>>> import numpy as np
>>> import numpy.linalg as la
>>> np.set_printoptions(precision=2, suppress=True, linewidth=200, legacy="1.25")
>>> rd = lambda a: np.round(a, 2) + 0
>>> X = np.diag(np.array([1, 0, 2, 1, 1, 2, 2, 3, 2, 1, 3, 3])) + 5 * np.eye(12, k=1) + 5 * np.eye(12, k=-1)
>>> print(X)
[[1. 5. 0. 0. 0. 0. 0. 0. 0. 0. 0. 0.]
 [5. 0. 5. 0. 0. 0. 0. 0. 0. 0. 0. 0.]
 [0. 5. 2. 5. 0. 0. 0. 0. 0. 0. 0. 0.]
 [0. 0. 5. 1. 5. 0. 0. 0. 0. 0. 0. 0.]
 [0. 0. 0. 5. 1. 5. 0. 0. 0. 0. 0. 0.]
 [0. 0. 0. 0. 5. 2. 5. 0. 0. 0. 0. 0.]
 [0. 0. 0. 0. 0. 5. 2. 5. 0. 0. 0. 0.]
 [0. 0. 0. 0. 0. 0. 5. 3. 5. 0. 0. 0.]
 [0. 0. 0. 0. 0. 0. 0. 5. 2. 5. 0. 0.]
 [0. 0. 0. 0. 0. 0. 0. 0. 5. 1. 5. 0.]
 [0. 0. 0. 0. 0. 0. 0. 0. 0. 5. 3. 5.]
 [0. 0. 0. 0. 0. 0. 0. 0. 0. 0. 5. 3.]]
>>> # equal to its transpose
>>> vec = np.array([1, -8, -5, -2, -7, -4, 2, 4, 2, -4, 8, 2])
>>> y = X @ vec
>>> c, lr = np.zeros(12), 1 / la.norm(X, 2) ** 2
>>> for i in range(30):
...     c -= lr * X.T @ (X @ c - y)
...     if i % 10 == 0: print(i, round(la.norm(X @ c - y), 2))
... 
0 48.32
10 10.92
20 7.21
>>> print(rd(la.cond(X)))
18.52
>>> K = np.load("run12.npy")
>>> print(K)
[[  0  12 -10  17  14   7   5 -11   5  -3   5 -10   0]
 [-12   0  10   0   6  -6  -8  -6 -10  -5  -3   7   8]
 [ 10 -10   0   2  -2   0   4   2  -4  -1   1  17  -4]
 [-17   0  -2   0  -5  -1   6   1   0  12 -16   4  -9]
 [-14  -6   2   5   0  -9  15   6  -5  13  10   7   8]
 [ -7   6   0   1   9   0   5   3 -14  11   9  10  -8]
 [ -5   8  -4  -6 -15  -5   0  -8   5   7  -1   6 -13]
 [ 11   6  -2  -1  -6  -3   8   0   3   9   2  18  -2]
 [ -5  10   4   0   5  14  -5  -3   0   3  15  13   2]
 [  3   5   1 -12 -13 -11  -7  -9  -3   0  -3  -2   0]
 [ -5   3  -1  16 -10  -9   1  -2 -15   3   0   1 -10]
 [ 10  -7 -17  -4  -7 -10  -6 -18 -13   2  -1   0   4]
 [  0  -8   4   9  -8   8  13   2  -2   0  10  -4   0]]
>>> # looks like rank 12
>>> B = K / la.norm(K, axis=1, keepdims=True)
>>> G = B @ B.T
>>> print((G - 2 * np.eye(13)).round(6).argmax(axis=1))
[8 8 7 6 5 4 9 2 5 6 5 9 4]
>>> print(np.argwhere(np.triu(np.abs(G) > 0.95, 1)))
[]
>>> print(rd(G[8]))
[ 0.21  0.21  0.06 -0.2   0.11  0.5   0.03  0.23  1.   -0.27 -0.15 -0.29  0.05]
>>> U, sig, vt = la.svd(K)
>>> V = vt[:(sig > 1e-8).sum()]
>>> rng = np.random.default_rng(999419)
>>> vec = K[4] + -3 * K[3] + rng.integers(2) * np.eye(13)[6]
>>> print(vec)
[ 37.  -6.   8.   5.  15.  -6.  -2.   3.  -5. -23.  58.  -5.  35.]
>>> print(np.allclose(V.T @ V @ vec, vec))
False
>>> print(la.matrix_rank(np.vstack([K, vec])))
13
>>> print(rd(np.diag(V.T @ V)))
[0.96 0.92 0.8  0.96 0.97 0.99 0.92 0.92 0.96 0.65 1.   0.98 0.97]
>>> print([round(float(x), 2) for x in la.svd(K, compute_uv=False)[:3]])
[46.19, 46.19, 34.63]
>>> print(np.argsort(-la.norm(K, axis=0).round(6), kind="stable")[:3])
[11  0  4]
>>> print(la.cond(K) > 100)
True
>>> print(rd(la.norm(K, 2) / la.norm(K)))
0.45
>>> W0 = np.loadtxt("data.csv", delimiter=",")
>>> print(rd(W0))
[[-1.13  0.73 -0.64  1.51 -1.01  0.84 -0.4   0.01  1.24 -1.03  2.42 -0.91 -1.05  0.88]
 [ 0.73  4.54  1.14 -1.78  1.34 -0.24  1.59  0.68  0.82 -0.25  0.33 -2.61  0.26  1.24]
 [-0.64  1.14 -2.22 -0.23  0.42  0.72 -1.19  0.18  1.07 -1.09 -2.5  -1.06 -0.48 -0.42]
 [ 1.51 -1.78 -0.23 -2.91 -0.01 -0.15  1.39 -1.52 -1.6   1.01  1.1   1.23 -1.68 -1.5 ]
 [-1.01  1.34  0.42 -0.01 -3.48 -0.66  2.24 -0.42 -0.76  0.15  3.02 -0.4   1.59  0.61]
 [ 0.84 -0.24  0.72 -0.15 -0.66 -4.84 -1.68  2.3  -0.82 -1.15  0.87 -1.1  -1.48 -0.14]
 [-0.4   1.59 -1.19  1.39  2.24 -1.68 -1.91 -1.03 -0.34 -0.96 -0.85  1.09  1.14 -1.19]
 [ 0.01  0.68  0.18 -1.52 -0.42  2.3  -1.03 -0.07  1.62 -0.4  -1.7  -0.5   1.82  2.71]
 [ 1.24  0.82  1.07 -1.6  -0.76 -0.82 -0.34  1.62 -2.16 -0.83 -2.1   0.73 -0.2   0.05]
 [-1.03 -0.25 -1.09  1.01  0.15 -1.15 -0.96 -0.4  -0.83 -3.62  0.32  0.06 -0.42 -1.47]
 [ 2.42  0.33 -2.5   1.1   3.02  0.87 -0.85 -1.7  -2.1   0.32  1.01  1.35  0.67  1.29]
 [-0.91 -2.61 -1.06  1.23 -0.4  -1.1   1.09 -0.5   0.73  0.06  1.35 -1.38  1.49 -0.16]
 [-1.05  0.26 -0.48 -1.68  1.59 -1.48  1.14  1.82 -0.2  -0.42  0.67  1.49  0.49  0.36]
 [ 0.88  1.24 -0.42 -1.5   0.61 -0.14 -1.19  2.71  0.05 -1.47  1.29 -0.16  0.36 -0.32]]
>>> # equal to its transpose
>>> print(np.allclose(W0[:-1].T @ la.lstsq(W0[:-1].T, W0[-1])[0], W0[-1]))
True
>>> print(rd(np.trace(la.pinv(W0) @ W0)))
13.0
>>> print(la.lstsq(W0[:-1].T, W0[-1])[2])
13
>>> labels = rng.permutation(14)
>>> print(labels)
[ 7 13  2  1  8  5 12  9 10  6  0  4  3 11]
>>> B = W0[labels][:, labels]
>>> print(rd(np.trace(B)))
-18.0
>>> M = np.load("x.npy")
>>> print(M)
[[ 1  0  0  0  0  0  0  0  0  0  0  0  0  0]
 [ 0 -1  0  0  0  0  0  0  0  0  0  0  0  0]
 [ 0  0  0  0  0  0  0  0  0  0  0  0  0  0]
 [ 0  0  0 -3  0  0  0  0  0  0  0  0  0  0]
 [ 0  0  0  0  2  0  0  0  0  0  0  0  0  0]
 [ 0  0  0  0  0 -1  0  0  0  0  0  0  0  0]
 [ 0  0  0  0  0  0 -3  0  0  0  0  0  0  0]
 [ 0  0  0  0  0  0  0  3  0  0  0  0  0  0]
 [ 0  0  0  0  0  0  0  0  0  0  0  0  0  0]
 [ 0  0  0  0  0  0  0  0  0  0  0  0  0  0]
 [ 0  0  0  0  0  0  0  0  0  0  0  0  0  0]
 [ 0  0  0  0  0  0  0  0  0  0  0 -2  0  0]
 [ 0  0  0  0  0  0  0  0  0  0  0  0  2  0]
 [ 0  0  0  0  0  0  0  0  0  0  0  0  0 -1]]
>>> blk = np.stack([M, -3 * M, M[::-1]])
>>> print(la.matrix_rank(blk))
[10 10 10]
>>> print(rd(la.det(blk)))
[0. 0. 0.]
>>> U, sig, vt = la.svd(M)
>>> print(sig)
[3. 3. 3. 2. 2. 2. 1. 1. 1. 1. 0. 0. 0. 0.]
>>> print(np.argmax(sig[:-1] / (sig[1:] + 1e-6)) + 1)
10
>>> B = U[:, :10] @ np.diag(sig[:10]) @ vt[:10]
>>> print(la.matrix_rank(M, rtol=0.05))
10
>>> print(rd(la.norm(M - B) / la.norm(M)))
0.0
>>> E = np.load("block2.npy")
>>> print(E)
[[ 0 -4 -5 -2 -1]
 [ 0  0  2 -2  0]
 [ 0  0  0 -4 -4]
 [ 0  0  0  0  1]
 [ 0  0  0  0  0]]
>>> rank = la.matrix_rank(E)
>>> print(rank)
4
>>> null = la.svd(E)[2][rank:].T
>>> print(null @ null.T)
[[1. 0. 0. 0. 0.]
 [0. 0. 0. 0. 0.]
 [0. 0. 0. 0. 0.]
 [0. 0. 0. 0. 0.]
 [0. 0. 0. 0. 0.]]
>>> print(null[:, 0] / null[np.abs(null[:, 0]).round(6).argmax(), 0])
[ 1. -0. -0. -0. -0.]
>>> print(E @ null)
[[0.]
 [0.]
 [0.]
 [0.]
 [0.]]
>>> labels = rng.permutation(5)
>>> print(labels)
[4 0 2 3 1]
>>> B = E[labels][:, labels]
>>> print(B)
[[ 0  0  0  0  0]
 [-1  0 -5 -2 -4]
 [-4  0  0 -4  0]
 [ 1  0  0  0  0]
 [ 0  0  2 -2  0]]
>>> print(np.trace(B))
0
>>> print(rd(np.sort(np.abs(la.eigvals(B)))))
[0. 0. 0. 0. 0.]
>>> feats = np.loadtxt("out19.csv", delimiter=",")
>>> print(feats)
[[ 3.  0.  3.  0.]
 [-3. -2. -3. -2.]
 [ 3.  0.  3.  0.]
 [-3. -2. -3. -2.]]
>>> # row 2 repeats row 0
>>> U, sig, vt = la.svd(feats)
>>> print(rd(sig))
[8.99 2.67 0.   0.  ]
>>> B = U[:, :2] @ np.diag(sig[:2]) @ vt[:2]
>>> print(rd(la.norm(feats - B) / la.norm(feats)))
0.0
>>> print(la.matrix_rank(feats, rtol=0.05))
2
>>> print(rd(np.abs(feats - B).max()))
0.0
>>> print(rd(la.eigvals(feats).sum().real))
2.0
>>> print(rd(la.det(feats[::-1])))
0.0
>>> print(np.einsum("ij,ji->", feats, feats))
52.0
>>> print(np.einsum("ii->", feats))
2.0
>>> print(rd(la.det(feats.T)))
0.0
>>> print(np.kron(np.eye(2, dtype=int), feats))
[[ 3.  0.  3.  0.  0.  0.  0.  0.]
 [-3. -2. -3. -2. -0. -0. -0. -0.]
 [ 3.  0.  3.  0.  0.  0.  0.  0.]
 [-3. -2. -3. -2. -0. -0. -0. -0.]
 [ 0.  0.  0.  0.  3.  0.  3.  0.]
 [-0. -0. -0. -0. -3. -2. -3. -2.]
 [ 0.  0.  0.  0.  3.  0.  3.  0.]
 [-0. -0. -0. -0. -3. -2. -3. -2.]]
>>> m1 = np.loadtxt("m.csv", delimiter=",")
>>> print(m1)
[[-0.7 -1.   0.   2.   0.  -2.  -1. ]
 [ 1.  -0.7  1.  -1.  -2.   0.   0. ]
 [-1.   1.   1.3 -2.   0.   0.   1. ]
 [-2.  -2.   0.  -1.7 -1.  -2.   2. ]
 [-1.   0.  -1.   0.  -0.7 -1.   1. ]
 [ 2.   0.   2.  -1.   0.   1.3  0. ]
 [-1.  -1.   0.   2.   0.  -2.  -0.7]]
>>> vec = np.array([2, 2, 1, 0, 0, 2, 0])
>>> y = m1 @ vec
>>> c, lr = np.zeros(7), 1 / la.norm(m1, 2) ** 2
>>> for i in range(30):
...     c -= lr * m1.T @ (m1 @ c - y)
...     if i % 10 == 0: print(i, round(la.norm(m1 @ c - y), 2))
... 
0 1.73
10 0.75
20 0.56
>>> print(rd(c))
[ 1.86  1.75  0.83 -0.4   0.14  2.04 -0.54]
>>> print(rd(la.cond(m1)))
38.74
>>> B = la.inv(m1)
>>> print(rd(la.det(m1) * la.det(B)))
1.0
>>> print(rd(la.inv(B)))
[[-0.7 -1.   0.   2.   0.  -2.  -1. ]
 [ 1.  -0.7  1.  -1.  -2.   0.   0. ]
 [-1.   1.   1.3 -2.   0.   0.   1. ]
 [-2.  -2.   0.  -1.7 -1.  -2.   2. ]
 [-1.   0.  -1.   0.  -0.7 -1.   1. ]
 [ 2.   0.   2.  -1.   0.   1.3  0. ]
 [-1.  -1.   0.   2.   0.  -2.  -0.7]]
>>> print(np.allclose(B, m1.T))
False
>>> labels = rng.permutation(7)
>>> B = m1[:, labels] * rng.choice([-1, 1], 7)
>>> print(B)
[[-0.   2.  -0.   1.  -1.  -0.7  2. ]
 [-1.  -1.   2.  -0.  -0.7  1.  -0. ]
 [-1.3 -2.  -0.  -1.   1.  -1.  -0. ]
 [-0.  -1.7  1.  -2.  -2.  -2.   2. ]
 [ 1.   0.   0.7 -1.   0.  -1.   1. ]
 [-2.  -1.  -0.  -0.   0.   2.  -1.3]
 [-0.   2.  -0.   0.7 -1.  -1.   2. ]]
>>> U, _, vt = la.svd(m1.T @ B)
>>> print(labels)
[2 3 4 6 1 0 5]
>>> w1 = np.array([[-3, 3], [2, -1], [0, 2], [-2, -3], [3, -2], [-1, -2], [-3, 3]])
>>> c = np.array([1, 1])
>>> act = np.maximum(m1 @ w1 + c, 0)
>>> print(rd((act > 0).mean(axis=0)))
[0.43 0.71]
>>> print((act > 0).astype(int))
[[1 0]
 [0 1]
 [1 1]
 [0 1]
 [0 1]
 [0 1]
 [1 0]]
>>> W2 = np.array([[9, -2, -1], [7, -4, 1]])
>>> print((act @ W2).round(6).argmax(axis=1))
[0 0 0 0 0 0 0]
>>> print(w1 @ W2)
[[ -6  -6   6]
 [ 11   0  -3]
 [ 14  -8   2]
 [-39  16  -1]
 [ 13   2  -5]
 [-23  10  -1]
 [ -6  -6   6]]
>>> arr = np.load("mat.npy")
>>> print(arr)
[[ 0.37  0.31  0.31  0.37 -0.03]
 [ 3.95  2.04  4.14  0.23  1.7 ]
 [ 0.26  0.2  -0.22 -0.26  0.83]
 [ 1.97  1.39  2.23  0.04  1.4 ]
 [ 2.58  1.33  2.71 -0.05  0.66]]
>>> print(rd(np.einsum("ij,ji->", arr, arr)))
18.71
>>> print(rd(la.eigvals(arr)))
[ 4.23+0.j   -1.11+0.j   -0.01+0.47j -0.01-0.47j -0.22+0.j  ]
>>> print(rd(np.poly(arr)))
[ 1.   -2.89 -5.18 -1.74 -1.21 -0.23]
>>> print(rd(la.det(arr[::-1])))
0.23
>>> print(rd(la.det(arr.T)))
0.23
>>> f = np.array([1, 3, -3, -3, 2])
>>> B = arr + np.outer(f, np.eye(5)[3])
>>> print(la.matrix_rank(la.inv(B) - la.inv(arr), tol=1e-8))
1
>>> print(rd(la.det(B) / la.det(arr)), rd(1 + la.solve(arr, f)[3]))
5.09 5.09
>>> print(B)
[[ 0.37  0.31  0.31  1.37 -0.03]
 [ 3.95  2.04  4.14  3.23  1.7 ]
 [ 0.26  0.2  -0.22 -3.26  0.83]
 [ 1.97  1.39  2.23 -2.96  1.4 ]
 [ 2.58  1.33  2.71  1.95  0.66]]
>>> print(rd(np.abs(la.svd(B)[2][-1])))
[0.42 0.89 0.13 0.07 0.11]
>>> print(np.argsort(-la.norm(B, axis=0).round(6), kind="stable")[:3])
[3 2 0]
>>> print(round(np.log10(la.cond(B))))
2
>>> print(rd(la.norm(B, 2) / la.norm(B)))
0.85
>>> print([round(float(x), 2) for x in la.svd(B, compute_uv=False)[:3]])
[8.73, 5.37, 0.53]
>>> G = arr.T @ arr
>>> print(rd(np.diag(G)))
[26.34  8.   29.6   0.26  5.98]
>>> print(rd(np.trace(G)), rd((arr ** 2).sum()))
70.18 70.18
>>> print(rd(G))
[[26.34 14.39 27.8   0.93 11.38]
 [14.39  8.   15.2   0.52  6.45]
 [27.8  15.2  29.6   1.08 11.76]
 [ 0.93  0.52  1.08  0.26  0.19]
 [11.38  6.45 11.76  0.19  5.98]]
>>> print(np.allclose(G, G.T))
True
